$ python -q
>>> import numpy as np
>>> np.set_printoptions(precision=2, suppress=True, linewidth=200, legacy="1.25")
>>> E = np.load("mat.npy")
>>> print(E)
[[0 0 4]
 [0 0 0]
 [3 0 2]
 [3 0 3]]
>>> Uu, sig, Vh = np.linalg.svd(E)
>>> evecs = Vh[:(sig > 1e-8).sum()]
>>> rng = np.random.default_rng(52433)
>>> x = E[2] + 2 * E[0] + rng.integers(2) * np.eye(3)[1]
>>> print(x)
[ 3.  0. 10.]
>>> print(np.diag(evecs.T @ evecs))
[1. 0. 1.]
>>> print(np.linalg.matrix_rank(np.vstack([E, x])))
2
>>> other = E + rng.integers(-2, 3, (4, 2)) @ rng.integers(-2, 3, (2, 3))
>>> print(other)
[[ 0  4  8]
 [ 0 -4 -4]
 [ 0 -2  0]
 [ 5  4  7]]
>>> print(np.linalg.matrix_rank(other - E, tol=1e-8))
2
>>> print(other - E)
[[ 0  4  4]
 [ 0 -4 -4]
 [-3 -2 -2]
 [ 2  4  4]]
>>> print(np.round(np.linalg.svd(other - E, compute_uv=False), 2) + 0)
[10.4   2.98  0.  ]
>>> Uu, sig, Vh = np.linalg.svd(E)
>>> print(np.argmax(sig[:-1] / (sig[1:] + 1e-6)) + 1)
2
>>> other = Uu[:, :2] @ np.diag(sig[:2]) @ Vh[:2]
>>> print(round(float(np.linalg.norm(E - other) / np.linalg.norm(E)), 2))
0.0
>>> print(np.linalg.matrix_rank(other))
2
>>> print(np.linalg.cond(E) > 100)
True
>>> print(round(np.linalg.norm(E, 2) / np.linalg.norm(E), 2))
0.92
>>> print(np.linalg.matrix_rank(E, rtol=0.1))
2
>>> ang = np.radians(72)
>>> Rm = np.eye(3)
>>> Rm[2, 2] = Rm[0, 0] = np.cos(ang)
>>> Rm[2, 0], Rm[0, 2] = -np.sin(ang), np.sin(ang)
>>> print(Rm)
[[ 0.31  0.    0.95]
 [ 0.    1.    0.  ]
 [-0.95  0.    0.31]]
>>> other = E @ Rm.T
>>> print(np.linalg.svd(E, compute_uv=False), np.linalg.svd(other, compute_uv=False))
[6.28 2.74 0.  ] [6.28 2.74 0.  ]
>>> print(np.allclose(np.linalg.norm(E, axis=1), np.linalg.norm(other, axis=1)))
True
>>> X = np.array([[0, -1, 2, 0, 0],
...     [1, 0, -2, -1, -2],
...     [-2, 2, 0, 0, 1],
...     [0, 1, 0, 0, 3],
...     [0, 2, -1, -3, 0]])
>>> # antisymmetric, zero diagonal
>>> Uu, sig, Vh = np.linalg.svd(X)
>>> print(np.argmax(sig[:-1] / (sig[1:] + 1e-6)) + 1)
4
>>> print(sig.round(2) + 0)
[4.45 4.45 2.05 2.05 0.  ]
>>> other = Uu[:, :4] @ np.diag(sig[:4]) @ Vh[:4]
>>> print(np.round(np.linalg.norm(X - other, 2), 2), round(float(sig[4]), 2))
0.0 0.0
>>> print(round(float(np.linalg.norm(X - other) / np.linalg.norm(X)), 2))
0.0
>>> print(other.round(2) + 0)
[[ 0. -1.  2.  0.  0.]
 [ 1.  0. -2. -1. -2.]
 [-2.  2.  0.  0.  1.]
 [ 0.  1.  0.  0.  3.]
 [ 0.  2. -1. -3.  0.]]
>>> print(np.linalg.matrix_rank(X, rtol=0.05))
4
>>> W0 = np.load("out10.npy")
>>> print(W0)
[[-2.  0.]
 [ 0.  3.]]
>>> # triangular
>>> other = W0 + rng.integers(-2, 3, (2, 1)) @ rng.integers(-2, 3, (1, 2))
>>> print(other)
[[-2.  0.]
 [ 2.  5.]]
>>> print(np.linalg.matrix_rank(other - W0, tol=1e-8))
1
>>> print(other - W0)
[[0. 0.]
 [2. 2.]]
>>> ev, evecs = np.linalg.eigh(W0)
>>> print(np.linalg.svd(W0, compute_uv=False))
[3. 2.]
>>> print(ev)
[-2.  3.]
>>> print(evecs @ np.diag(ev) @ evecs.T)
[[-2.  0.]
 [ 0.  3.]]
>>> print(ev.sum(), np.trace(W0))
1.0 1.0
>>> f = np.array([-3, 1])
>>> print(np.array([np.convolve(row, f, "same") for row in W0]))
[[ 6. -2.]
 [ 0. -9.]]
>>> print(np.polyval(f, W0[0]))
[7. 1.]
>>> print(np.correlate(W0[0], W0[1], "full"))
[-6.  0.  0.]
>>> print(np.convolve(W0[0], f))
[ 6. -2.  0.]
>>> x = np.array([1, 5])
>>> y = W0 @ x
>>> print(y)
[-2. 15.]
>>> print(np.linalg.solve(W0, y))
[1. 5.]
>>> print(np.linalg.solve(W0, W0[:, 1]))
[-0.  1.]
>>> print(np.linalg.solve(W0, -3 * y))
[ -3. -15.]
>>> J = np.loadtxt("dump.csv", delimiter=",")
>>> print(J)
[[  2.07  -4.29   2.45]
 [  3.84  -0.03  -6.61]
 [ -0.14   0.03  -0.39]
 [-15.13  11.87  14.52]]
>>> # row 3 dominates
>>> other = np.c_[J[:, :1] @ np.array([[-6]]), np.array([2, 0, -1, -2])]
>>> print(other)
[[-12.42   2.  ]
 [-23.04   0.  ]
 [  0.84  -1.  ]
 [ 90.78  -2.  ]]
>>> print(np.round(np.linalg.lstsq(J, other[:, 0])[0], 2) + 0)
[-6.  0.  0.]
>>> print(np.linalg.matrix_rank(np.c_[J, other]))
4
>>> print(np.linalg.norm(np.linalg.qr(J)[0].T @ other, axis=0) ** 2 / ((other ** 2).sum(axis=0) + 1e-12))
[1.   0.97]
>>> print(np.round(np.linalg.norm(other - J @ np.linalg.lstsq(J, other)[0], axis=0), 2) + 0)
[0.   0.52]
>>> P = other @ np.linalg.solve(other.T @ other, other.T)
>>> print(np.allclose(P @ P, P))
True
>>> print(np.diag(P))
[0.72 0.13 0.23 0.93]
>>> print(np.linalg.matrix_rank(np.eye(4) - P))
2
>>> print(P @ other[:, 0])
[-12.42 -23.04   0.84  90.78]
>>> print(np.round(np.linalg.eigvalsh(P), 2) + 0)
[0. 0. 1. 1.]
>>> print(np.trace(P))
2.0
>>> print(np.round((np.eye(4) - P) @ other, 2) + 0)
[[0. 0.]
 [0. 0.]
 [0. 0.]
 [0. 0.]]
>>> print(round(np.log10(np.linalg.cond(J))))
2
>>> print(round(float(np.linalg.norm(J, 2) / np.linalg.norm(J)), 2))
0.97
>>> print(np.argsort(-np.linalg.norm(J, axis=0).round(6), kind="stable")[:3])
[2 0 1]
>>> print(np.linalg.cond(J) > 100)
False
>>> F = np.array([[0, 0, 1, 0, 0],
...     [2, 0, 0, -1, -1],
...     [-1, 2, 0, 0, -2],
...     [0, 0, 0, 0, 0]])
>>> print(F)
[[ 0  0  1  0  0]
 [ 2  0  0 -1 -1]
 [-1  2  0  0 -2]
 [ 0  0  0  0  0]]
>>> # rank 3
>>> print(round(float(np.linalg.eigvalsh(W0).min()), 2))
-2.0
>>> print(np.all(np.linalg.eigvalsh(W0) > 0))
False
>>> print(np.linalg.cond(F) > 100)
True
>>> print(np.argsort(-np.linalg.norm(F, axis=0).round(6), kind="stable")[:3])
[0 4 1]
>>> mat = np.load("arr.npy")
>>> print(mat)
[[ 0.5  -0.04 -0.86]
 [-0.42  0.86 -0.29]
 [-0.76 -0.51 -0.42]]
>>> # orthonormal columns
>>> W = np.array([[6, -8], [-6, 4], [-1, -5]])
>>> b = np.array([-2, -2])
>>> hid = np.maximum(mat @ W + b, 0)
>>> print((hid > 0).astype(int))
[[1 0]
 [0 1]
 [0 1]]
>>> print(np.linalg.matrix_rank(hid))
2
>>> print((hid > 0).mean(axis=0))
[0.33 0.67]
>>> basis = np.array([[3, -2, -2], [3, 0, 0]])
>>> print((hid @ basis).round(6).argmax(axis=1))
[0 0 0]
>>> print(hid @ basis)
[[ 6.42 -4.28 -4.28]
 [18.72  0.    0.  ]
 [12.28  0.    0.  ]]
>>> print(W @ basis)
[[ -6 -12 -12]
 [ -6  12  12]
 [-18   2   2]]
>>> print(np.round(np.einsum("ii->", mat), 2))
0.95
>>> print(np.linalg.eigvals(mat))
[-1.  +0.j    0.97+0.22j  0.97-0.22j]
>>> print(np.poly(mat))
[ 1.   -0.95 -0.95  1.  ]
>>> print(np.kron(np.eye(2, dtype=int), mat))
[[ 0.5  -0.04 -0.86  0.   -0.   -0.  ]
 [-0.42  0.86 -0.29 -0.    0.   -0.  ]
 [-0.76 -0.51 -0.42 -0.   -0.   -0.  ]
 [ 0.   -0.   -0.    0.5  -0.04 -0.86]
 [-0.    0.   -0.   -0.42  0.86 -0.29]
 [-0.   -0.   -0.   -0.76 -0.51 -0.42]]
>>> A = np.load("x.npy")
>>> print(A)
[[2 1 3 2]
 [0 0 0 0]
 [0 0 0 0]
 [1 0 1 2]
 [3 0 1 4]
 [4 1 3 4]
 [2 1 3 2]
 [2 0 0 2]
 [1 1 2 0]
 [0 0 0 0]
 [2 0 2 0]
 [1 1 2 0]
 [0 0 0 0]
 [2 0 0 2]
 [1 0 1 2]
 [3 1 4 0]
 [0 0 0 0]
 [1 1 2 0]
 [2 1 3 2]
 [4 0 2 2]
 [0 0 0 0]]
>>> # row 2 repeats row 1
>>> cen = A - A.mean(axis=0)
>>> Uu, sig, Vh = np.linalg.svd(cen, full_matrices=False)
>>> print(sig)
[8.58 5.39 2.47 0.93]
>>> print(np.abs(Uu[:, 0]).argmax())
5
>>> print(np.abs(Vh[0]).argmax())
0
>>> print(np.searchsorted(np.cumsum(sig ** 2) / (sig ** 2).sum(), 0.9) + 1)
2
>>> print(Vh[0] * np.sign(Vh[0, np.abs(Vh[0]).argmax()]))
[0.64 0.13 0.53 0.55]
>>> print((np.sign(Uu[:, 0]) == np.sign(Uu[0, 0])).astype(int))
[1 0 0 0 1 1 1 1 0 0 0 0 0 1 0 1 0 0 1 1 0]
>>> print(np.round(cen.mean(axis=0), 2) + 0)
[0. 0. 0. 0.]
>>> print(np.linalg.matrix_rank(cen))
4
>>> other = np.array([[2, 8], [-6, -3]])
>>> M = np.tile(other, (2, 2))
>>> print(M)
[[ 2  8  2  8]
 [-6 -3 -6 -3]
 [ 2  8  2  8]
 [-6 -3 -6 -3]]
>>> # rows and columns are dependent
>>> print(round(float(np.linalg.norm(M, 2) / np.linalg.norm(M)), 2))
0.91
>>> print(np.linalg.cond(M) > 100)
True
>>> print(np.argsort(-np.linalg.norm(M, axis=0).round(6), kind="stable")[:3])
[1 3 0]
>>> Uu, sig, Vh = np.linalg.svd(M)
>>> print(sig.round(2) + 0)
[19.42  8.65  0.    0.  ]
>>> other = Uu[:, :2] @ np.diag(sig[:2]) @ Vh[:2]
>>> print(np.round(np.linalg.norm(M - other, 2), 2), round(sig[2], 2))
0.0 0.0
>>> print(round(np.linalg.norm(M - other) / np.linalg.norm(M), 2))
0.0
>>> print(round(np.abs(M - other).max(), 2))
0.0
>>> print(np.round(np.linalg.eigvals(M).sum().real, 2))
-2.0
>>> print(np.einsum("ij,ji->", M, M))
-332
>>> print(np.kron(np.eye(2, dtype=int), M))
[[ 2  8  2  8  0  0  0  0]
 [-6 -3 -6 -3  0  0  0  0]
 [ 2  8  2  8  0  0  0  0]
 [-6 -3 -6 -3  0  0  0  0]
 [ 0  0  0  0  2  8  2  8]
 [ 0  0  0  0 -6 -3 -6 -3]
 [ 0  0  0  0  2  8  2  8]
 [ 0  0  0  0 -6 -3 -6 -3]]
>>> print(np.round(np.linalg.det(M.T), 2))
0.0
>>> print(round(np.linalg.det(M[::-1]), 2))
0.0
